$ python3 -q
>>> import numpy as np
>>> import numpy.linalg as la
>>> np.set_printoptions(precision=1, suppress=True, linewidth=100)
>>> feats = np.load("dump.npy")
>>> print(feats)
[[ 1.   3.  -0.2 -1.  -3.1]
 [ 0.9  3.1  0.  -1.  -2.9]
 [ 1.   2.9 -0.2 -1.  -3.1]
 [ 0.9  3.1  0.1 -1.1 -3.1]
 [ 1.1  3.   0.1 -1.1 -3. ]
 [ 1.1  3.1  0.1 -0.9 -3. ]
 [ 0.9  3.1 -0.2 -0.8 -2.9]
 [ 1.   3.2 -0.2 -1.  -3. ]
 [ 1.1  3.1  0.1 -0.9 -2.9]
 [ 1.   3.   0.1 -1.  -3.1]
 [ 1.   3.1 -0.2 -0.9 -2.9]
 [ 1.   2.9  0.2 -1.1 -2.8]
 [ 0.9  2.9  0.  -1.  -3. ]
 [-0.3  3.1 -0.2  3.1  2.1]
 [-0.2  2.9  0.1  2.9  2. ]
 [ 0.   3.   0.1  2.9  2. ]
 [-0.1  3.  -0.1  2.8  2.2]
 [ 0.   3.1  0.   3.1  1.9]
 [-0.2  3.   0.   3.   1.9]
 [ 0.   2.9  0.1  2.8  2. ]
 [ 0.   3.   0.   2.9  2.1]
 [ 0.2  3.   0.   3.   2. ]
 [ 0.   3.   0.   3.   2.2]
 [-0.1  2.8  0.1  3.   2. ]
 [-0.1  3.   0.1  2.9  2. ]
 [ 0.   2.8 -0.1  3.   2. ]
 [-1.8  1.   3.2 -3.   2. ]
 [-1.9  0.9  3.  -3.   2. ]
 [-2.1  1.1  3.1 -3.1  2.2]
 [-1.8  1.   2.8 -3.   2. ]
 [-1.9  1.   3.  -3.   1.9]
 [-2.   1.   3.1 -2.9  2.2]
 [-2.   0.9  2.8 -3.1  1.9]
 [-2.   0.9  3.  -3.   1.9]
 [-2.1  1.1  2.9 -3.   2. ]
 [-2.   0.9  2.9 -3.1  1.9]
 [-1.9  0.9  3.  -2.9  2. ]
 [-2.1  0.9  3.  -3.1  2.3]
 [-2.   1.1  3.1 -2.9  1.9]]
>>> B = np.c_[feats[:, :2] @ np.array([[3, 4], [5, -2]]), np.array([0, -6, 5, 0, 0, 7, 0, 3, 8, -1, 3, 3, 9, 3, 5, -4, 2, 5, 4, 8, 5, -2, 5, 7, -3, 7, 0, -3, 4, -8, 2, -4, 0, -6, 3, 9, 6, -2, 3])]
>>> print(B)
[[ 18.   -2.    0. ]
 [ 18.2  -2.6  -6. ]
 [ 17.5  -1.8   5. ]
 [ 18.2  -2.6   0. ]
 [ 18.3  -1.6   0. ]
 [ 18.8  -1.8   7. ]
 [ 18.2  -2.6   0. ]
 [ 19.   -2.4   3. ]
 [ 18.8  -1.8   8. ]
 [ 18.   -2.   -1. ]
 [ 18.5  -2.2   3. ]
 [ 17.5  -1.8   3. ]
 [ 17.2  -2.2   9. ]
 [ 14.6  -7.4   3. ]
 [ 13.9  -6.6   5. ]
 [ 15.   -6.   -4. ]
 [ 14.7  -6.4   2. ]
 [ 15.5  -6.2   5. ]
 [ 14.4  -6.8   4. ]
 [ 14.5  -5.8   8. ]
 [ 15.   -6.    5. ]
 [ 15.6  -5.2  -2. ]
 [ 15.   -6.    5. ]
 [ 13.7  -6.    7. ]
 [ 14.7  -6.4  -3. ]
 [ 14.   -5.6   7. ]
 [ -0.4  -9.2   0. ]
 [ -1.2  -9.4  -3. ]
 [ -0.8 -10.6   4. ]
 [ -0.4  -9.2  -8. ]
 [ -0.7  -9.6   2. ]
 [ -1.  -10.   -4. ]
 [ -1.5  -9.8   0. ]
 [ -1.5  -9.8  -6. ]
 [ -0.8 -10.6   3. ]
 [ -1.5  -9.8   9. ]
 [ -1.2  -9.4   6. ]
 [ -1.8 -10.2  -2. ]
 [ -0.5 -10.2   3. ]]
>>> print(np.round(la.lstsq(feats, B[:, 0])[0], 1) + 0)
[3. 5. 0. 0. 0.]
>>> print(la.matrix_rank(B))
3
>>> print(np.round(la.norm(B - feats @ la.lstsq(feats, B)[0], axis=0), 1) + 0)
[ 0.   0.  25.6]
>>> print(la.norm(la.qr(feats)[0].T @ B, axis=0) ** 2 / ((B ** 2).sum(axis=0) + 1e-12))
[1.  1.  0.3]
>>> E = np.load("mat.npy")
>>> print(E)
[[ 0.8  0.6  0.   0.   0.   0. ]
 [-0.6  0.8  0.   0.   0.   0. ]
 [ 0.   0.   1.   0.   0.   0. ]
 [ 0.   0.   0.   1.   0.   0. ]
 [ 0.   0.   0.   0.   1.   0. ]
 [ 0.   0.   0.   0.   0.   1. ]]
>>> # 5 blocks once reordered
>>> rng = np.random.default_rng(44)
>>> lab = rng.permutation(6)
>>> print(lab)
[3 0 2 5 4 1]
>>> B = E[lab][:, lab]
>>> print(np.sort(np.abs(la.eigvals(B))))
[1. 1. 1. 1. 1. 1.]
>>> print(B)
[[ 1.   0.   0.   0.   0.   0. ]
 [ 0.   0.8  0.   0.   0.   0.6]
 [ 0.   0.   1.   0.   0.   0. ]
 [ 0.   0.   0.   1.   0.   0. ]
 [ 0.   0.   0.   0.   1.   0. ]
 [ 0.  -0.6  0.   0.   0.   0.8]]
>>> A = np.load("w.npy")
>>> print(A)
[[2 1 1 3]
 [1 1 3 3]
 [2 1 0 1]
 [1 0 0 0]]
>>> B = A / la.norm(A, axis=1, keepdims=True)
>>> G = B @ B.T
>>> print((np.abs(G) > 0.9).astype(int))
[[1 0 0 0]
 [0 1 0 0]
 [0 0 1 0]
 [0 0 0 1]]
>>> q, R = la.qr(A)
>>> print(np.abs(np.diag(R)))
[3.2 0.7 1.7 1. ]
>>> print(np.round(q @ R, 1) + 0)
[[2. 1. 1. 3.]
 [1. 1. 3. 3.]
 [2. 1. 0. 1.]
 [1. 0. 0. 0.]]
>>> x0 = np.array([0, 1, 2, 2])
>>> rhs = A @ x0
>>> print(rhs)
[ 9 13  3  0]
>>> print(la.solve(A.T, A[3]))
[0. 0. 0. 1.]
>>> print(la.solve(A, -2 * rhs))
[ 0. -2. -4. -4.]
>>> t3 = np.stack([A, -2 * A, A[::-1]])
>>> print(np.einsum("bij,cij->bc", t3, t3))
[[ 42 -84  16]
 [-84 168 -32]
 [ 16 -32  42]]
>>> print(t3.sum(axis=0))
[[-1 -1 -1 -3]
 [ 1  0 -3 -2]
 [-1  0  3  2]
 [ 1  1  1  3]]
>>> print(la.norm(t3, axis=(1, 2)))
[ 6.5 13.   6.5]
>>> print(la.matrix_rank(t3.reshape(3, -1)))
2
>>> print((t3 @ A.T).shape)
(3, 4, 4)
>>> print(la.det(t3))
[ 4. 64.  4.]
>>> print(t3.shape)
(3, 4, 4)
>>> q, _ = la.qr(np.array([[1.0, 0.4, 0.9, -0.6],
...     [-0.7, -0.4, -1.4, 0.0],
...     [-0.5, -0.3, 0.2, -1.6],
...     [0.0, 1.1, 0.8, 1.6]]))
>>> V, _ = la.qr(np.array([[0.3, 0.8, 1.7, -0.2, 0.3, 0.3],
...     [0.9, 0.3, 0.3, -1.6, -0.3, 1.8],
...     [1.7, -0.6, -2.1, 0.2, 2.1, -0.9],
...     [-0.7, 0.1, -0.3, -0.7, -1.4, -0.2],
...     [-2.2, 1.8, 0.6, -0.7, -0.6, 1.4],
...     [-0.4, 0.3, -0.5, 0.4, -0.6, -1.3]]))
>>> sig = 3 * 0.7 ** np.arange(4)
>>> arr = q[:, :4] * sig @ V[:4]
>>> print(arr.round(1) + 0)
[[ 0.4  1.7 -1.2 -1.  -0.2 -0.5]
 [-0.5 -1.  -0.1  0.5  0.2  1.5]
 [ 0.7 -0.4  1.2  0.   0.5  0.7]
 [-0.6 -1.1  0.  -1.5  0.4 -0.7]]
>>> W1 = np.array([[1, 2, 5, 2],
...     [6, 8, 9, 3],
...     [0, 0, 1, 3],
...     [2, 8, 4, 4],
...     [0, 5, 3, 0],
...     [9, 6, 5, 7]])
>>> c = np.array([4, 3, -5, 3])
>>> hid = np.maximum(arr @ W1 + c, 0)
>>> print(hid)
[[ 7.6  5.2  3.6  0. ]
 [11.3  7.   0.  10.7]
 [ 8.2  7.6  0.8 11.4]
 [ 0.   0.   0.   0. ]]
>>> print((hid > 0).astype(int))
[[1 1 1 0]
 [1 1 0 1]
 [1 1 1 1]
 [0 0 0 0]]
>>> print((hid > 0).mean(axis=0))
[0.8 0.8 0.5 0.5]
>>> W2 = np.array([[2, -2], [0, -2], [-1, 1], [-2, 1]])
>>> print(hid @ W2)
[[ 11.7 -22.2]
 [  1.1 -25.9]
 [ -7.2 -19.5]
 [  0.    0. ]]
>>> print((hid @ W2).round(6).argmax(axis=1))
[0 0 0 0]
>>> def softmax(z):
...     e = np.exp(z - z.max(axis=-1, keepdims=True))
...     return e / e.sum(axis=-1, keepdims=True)
... 
>>> print(softmax(arr).sum(axis=1))
[1. 1. 1. 1.]
>>> print(np.round(softmax(10 * arr[3]), 1) + 0)
[0. 0. 0. 0. 1. 0.]
>>> print(softmax(arr[3] + -2))
[0.1 0.1 0.2 0.1 0.4 0.1]
>>> scores = arr @ arr.T / np.sqrt(6)
>>> print(softmax(scores).round(6).argmax(axis=1))
[0 1 2 3]
>>> print(softmax(scores + np.triu(np.full(scores.shape, -np.inf), 1)))
[[1.  0.  0.  0. ]
 [0.1 0.9 0.  0. ]
 [0.1 0.3 0.6 0. ]
 [0.1 0.1 0.1 0.7]]
>>> print(la.norm(arr, axis=1).argmax())
0
>>> print(np.round(la.norm(arr[0], 1), 1), np.round(la.norm(arr[0], np.inf), 1))
4.9 1.7
>>> print(la.norm(arr, axis=1))
[2.4 1.9 1.7 2.1]
>>> print(np.round(la.norm(arr[0] - arr[2]), 1))
3.6
>>> print(round(float(la.norm(arr, "nuc")), 1))
7.6
>>> print(la.norm(arr, axis=0))
[1.1 2.3 1.7 1.9 0.7 1.8]
>>> print(round(arr[0] @ arr[2], 1))
-2.3
>>> x0 = np.array([8, -8, -3, -8, -6, -6])
>>> print(np.round(arr * x0, 1) + 0)
[[  2.9 -13.4   3.6   7.8   1.    3.2]
 [ -4.1   8.4   0.2  -3.7  -1.2  -8.8]
 [  5.4   3.2  -3.7   0.2  -3.2  -4. ]
 [ -4.7   8.5   0.   12.   -2.3   4.1]]
>>> print(arr @ x0)
[ 5.2 -9.2 -2.2 17.6]
>>> print((arr @ x0).argmax())
3
>>> print(np.einsum("ij,j->i", arr, x0))
[ 5.2 -9.2 -2.2 17.6]
>>> W0 = np.load("run12.npy")
>>> print(W0.round(1) + 0)
[[-0.2  0.   0.4  0.9]
 [ 0.6 -0.2 -0.7  0.5]
 [ 0.2  1.   0.   0.1]
 [ 0.8 -0.1  0.6 -0.1]]
>>> # orthonormal columns
>>> lab = rng.permutation(4)
>>> print(lab)
[0 1 2 3]
>>> B = W0[lab][:, lab]
>>> print(B.round(1) + 0)
[[-0.2  0.   0.4  0.9]
 [ 0.6 -0.2 -0.7  0.5]
 [ 0.2  1.   0.   0.1]
 [ 0.8 -0.1  0.6 -0.1]]
>>> print(np.round(np.diag(B), 1) + 0)
[-0.2 -0.2  0.  -0.1]
>>> print(round(la.det(B), 1), np.round(la.det(W0[lab]), 1))
-1.0 -1.0
>>> x0 = np.array([6, 6, 0, 3])
>>> h1 = np.maximum(W0 @ x0, 0)
>>> print(np.maximum(W0 @ x0, 0) - np.maximum(-W0 @ x0, 0))
[1.  3.8 7.2 3.7]
>>> print(np.round(W0.T @ h1, 1) + 0)
[6. 6. 0. 3.]
>>> print(np.round(la.matrix_power(W0, 4), 1) + 0)
[[ 0.9 -0.2  0.3  0. ]
 [ 0.3  0.6 -0.7  0.4]
 [ 0.   0.8  0.6 -0.1]
 [-0.1 -0.1  0.3  0.9]]
>>> print(round(float(np.abs(la.eigvals(W0)).max()), 1))
1.0
>>> assert W0 == W0.T
Traceback (most recent call last):
  File "<python-input-89>", line 1, in <module>
    assert W0 == W0.T
           ^^^^^^^^^^
ValueError: The truth value of an array with more than one element is ambiguous. Use a.any() or a.all()
>>> la.determinant(W0)
Traceback (most recent call last):
  File "<python-input-90>", line 1, in <module>
    la.determinant(W0)
    ^^^^^^^^^^^^^^
AttributeError: module 'numpy.linalg' has no attribute 'determinant'
>>> print(round(la.det(W0), 1))
-1.0
>>> print(np.round((W0 + W0.T) / 2, 1) + 0)
[[-0.2  0.3  0.3  0.8]
 [ 0.3 -0.2  0.2  0.2]
 [ 0.3  0.2  0.   0.4]
 [ 0.8  0.2  0.4 -0.1]]
>>> W0.inv()
Traceback (most recent call last):
  File "<python-input-93>", line 1, in <module>
    W0.inv()
    ^^^^^^
AttributeError: 'numpy.ndarray' object has no attribute 'inv'
